$ python3 -q
>>> import numpy as np
>>> np.set_printoptions(precision=4, suppress=True, linewidth=140)
>>> E = np.load("a.npy")
>>> print(E)
[[-2 -1  0  1]
 [ 2  3  4  5]
 [ 6  7  8  9]
 [10 11 12 13]
 [14 15 16 17]]
>>> Y = np.array([[-2, 2], [-1, 1]])
>>> C = np.kron(Y, E)
>>> print(round(np.linalg.norm(C, 2), 4), np.round(np.linalg.norm(Y, 2) * np.linalg.norm(E, 2), 4))
133.4547 133.4547
>>> print(C.shape)
(10, 8)
>>> print(np.round(np.trace(np.linalg.pinv(E) @ E), 4))
2.0
>>> try:
...     np.linalg.inv(E)
... except np.linalg.LinAlgError as e:
...     print(repr(e))
... 
LinAlgError('Last 2 dimensions of the array must be square')
>>> Y = E / np.linalg.norm(E, axis=1, keepdims=True)
>>> cov = Y @ Y.T
>>> print(np.linalg.norm(Y, axis=1))
[1. 1. 1. 1. 1.]
>>> print((np.abs(cov) > 0.9).astype(int))
[[1 0 0 0 0]
 [0 1 1 1 1]
 [0 1 1 1 1]
 [0 1 1 1 1]
 [0 1 1 1 1]]
>>> print(round(float(np.degrees(np.arccos(np.clip(cov[3, 2], -1, 1)))), 4))
2.9258
>>> Uu, sv, VT = np.linalg.svd(E)
>>> print(np.argmax(sv[:-1] / (sv[1:] + 1e-6)) + 1)
2
>>> print(sv.round(4) + 0)
[42.2021  2.9973  0.      0.    ]
>>> Y = Uu[:, :2] @ np.diag(sv[:2]) @ VT[:2]
>>> print(np.linalg.matrix_rank(Y))
2
>>> print(round(float(np.linalg.norm(E - Y, 2)), 4), round(sv[2], 4))
0.0 0.0
>>> print(round(float(np.abs(E - Y).max()), 4))
0.0
>>> print(np.linalg.matrix_rank(E, rtol=0.05))
2
>>> print(Y.round(4) + 0)
[[-2. -1.  0.  1.]
 [ 2.  3.  4.  5.]
 [ 6.  7.  8.  9.]
 [10. 11. 12. 13.]
 [14. 15. 16. 17.]]
>>> K = np.load("out9.npy")
>>> print(K)
[[0. 0. 4.]
 [0. 0. 5.]
 [4. 5. 0.]]
>>> w, vecs = np.linalg.eigh(K)
>>> x = np.array([1, 2, 0])
>>> print(np.round(vecs * np.abs(w) @ vecs.T, 4) + 0)
[[2.4988 3.1235 0.    ]
 [3.1235 3.9043 0.    ]
 [0.     0.     6.4031]]
>>> print(x @ K @ x / (x @ x), round(float(w[0]), 4), np.round(w[-1], 4))
0.0 -6.4031 6.4031
>>> print(np.linalg.eigvalsh(K[1:, 1:]))
[-5.  5.]
>>> rk = np.linalg.matrix_rank(K)
>>> print(rk)
2
>>> N = np.linalg.svd(K)[2][rk:].T
>>> print([int(np.linalg.matrix_rank(K[:i])) for i in range(1, len(K) + 1)])
[1, 1, 2]
>>> print([int(np.linalg.matrix_rank(np.delete(K, i, axis=0))) for i in range(3)])
[2, 2, 1]
>>> print(N @ N.T)
[[ 0.6098 -0.4878  0.    ]
 [-0.4878  0.3902  0.    ]
 [ 0.      0.      0.    ]]
>>> print(N[:, 0] / N[np.abs(N[:, 0]).round(6).argmax(), 0])
[ 1.  -0.8  0. ]
>>> mat = np.load("case3.npy")
>>> print(mat)
[[-0.4208  1.1232  2.4595  1.2297]
 [ 1.4843 -0.3259  2.3135  1.1568]
 [-0.7793  1.3341  2.3001  1.15  ]
 [-0.2582  1.0212  2.5124  1.2562]
 [ 2.3544 -1.8294 -0.2969 -0.1485]
 [ 1.5067 -1.6903 -1.7602 -0.8801]
 [ 1.1046  0.0133  2.4947  1.2474]
 [ 2.0604 -1.8545 -1.026  -0.513 ]
 [-1.7533  0.5902 -2.1124 -1.0562]
 [ 0.8399 -1.3677 -2.267  -1.1335]
 [-2.2751  1.2208 -1.3664 -0.6832]
 [ 0.4275  0.5493  2.6101  1.305 ]
 [-2.4518  1.6551 -0.4463 -0.2232]
 [ 1.9866 -1.8421 -1.1524 -0.5762]
 [ 2.3845 -1.4139  1.0258  0.5129]
 [ 2.1469 -1.8627 -0.8586 -0.4293]
 [ 2.3493 -1.832  -0.316  -0.158 ]
 [ 1.0131 -1.4602 -2.1617 -1.0809]
 [-2.3515  1.8309  0.3076  0.1538]
 [ 2.3896 -1.425   1.0036  0.5018]
 [-1.35    0.202  -2.3894 -1.1947]
 [ 1.7972 -0.636   2.0718  1.0359]
 [ 1.4045 -0.2517  2.3604  1.1802]
 [ 1.3956 -1.6435 -1.8657 -0.9329]
 [-0.8584  1.3778  2.2565  1.1283]
 [-0.8521  1.3744  2.2601  1.1301]
 [-0.4204  1.123   2.4596  1.2298]
 [ 1.1646 -1.5365 -2.0558 -1.0279]
 [-1.0388  1.4735  2.1447  1.0724]
 [ 1.8712 -1.8152 -1.3277 -0.6639]
 [-2.2945  1.8513  0.4962  0.2481]]
>>> print(np.argsort(-np.linalg.norm(mat, axis=0).round(6), kind="stable")[:3])
[2 0 1]
>>> print(np.linalg.cond(mat) > 100)
True
>>> print(np.linalg.matrix_rank(mat, rtol=0.1))
2
>>> print(np.round(np.linalg.norm(mat, 2) / np.linalg.norm(mat), 4))
0.7794
>>> m1 = np.array([[5, 5, 4, 1],
...     [5, 5, 2, 1],
...     [0, 4, 1, 0],
...     [0, 5, 4, 0],
...     [15, 2, 0, 3],
...     [5, 0, 5, 1]])
>>> Uu, sv, VT = np.linalg.svd(m1)
>>> vecs = VT[:(sv > 1e-8).sum()]
>>> rng = np.random.default_rng(861)
>>> x = m1[3] + 2 * m1[4] + rng.integers(2) * np.eye(4)[3]
>>> print(x)
[30.  9.  4.  7.]
>>> print(np.diag(vecs.T @ vecs))
[0.9615 1.     1.     0.0385]
